>>> import numpy as np
>>> from numpy import linalg as LA
>>> np.set_printoptions(precision=2, suppress=True, linewidth=140)
>>> rd = lambda a: np.round(a, 2) + 0
>>> W0 = np.array([[4, 0, 0, 0], [0, 1, 0, 0], [0, 0, 0, 0], [0, 0, 0, 0]])
>>> evals, V = LA.eigh(W0)
>>> V.T @ V
array([[1., 0., 0., 0.],
       [0., 1., 0., 0.],
       [0., 0., 1., 0.],
       [0., 0., 0., 1.]])
>>> np.abs(V[:, -1])
array([1., 0., 0., 0.])
>>> rd(LA.eigvalsh(W0 @ W0))
array([ 0.,  0.,  1., 16.])
>>> rd(LA.svd(W0, compute_uv=False))
array([4., 1., 0., 0.])
>>> V.T @ W0 @ V
array([[0., 0., 0., 0.],
       [0., 0., 0., 0.],
       [0., 0., 1., 0.],
       [0., 0., 0., 4.]])
>>> np.unique(evals.round(6) + 0, return_counts=True)[1]
array([2, 1, 1])
>>> V @ np.diag(evals) @ V.T
array([[4., 0., 0., 0.],
       [0., 1., 0., 0.],
       [0., 0., 0., 0.],
       [0., 0., 0., 0.]])
>>> B = np.array([[2, 3, 3], [0, 2, 3], [2, 0, 3], [0, 0, 0]])
>>> np.einsum("ik,kj->ij", W0, B)
array([[ 8, 12, 12],
       [ 0,  2,  3],
       [ 0,  0,  0],
       [ 0,  0,  0]])
>>> W0 @ B
array([[ 8, 12, 12],
       [ 0,  2,  3],
       [ 0,  0,  0],
       [ 0,  0,  0]])
>>> LA.matrix_rank(W0 @ B)
np.int64(2)
>>> LA.matrix_rank(np.vstack([W0, B.T]))
np.int64(3)
>>> np.einsum("ij,ij->i", W0, W0)
array([16,  1,  0,  0])
>>> LA.cond(W0) > 100
np.True_
>>> np.argsort(-LA.norm(W0, axis=0).round(6), kind="stable")[:3]
array([0, 1, 2])
>>> LA.matrix_rank(W0, rtol=0.1)
np.int64(2)
>>> [round(float(x), 2) for x in LA.svd(W0, compute_uv=False)[:3]]
[4.0, 1.0, 0.0]
>>> rd(LA.norm(W0, 2) / LA.norm(W0))
np.float64(0.97)
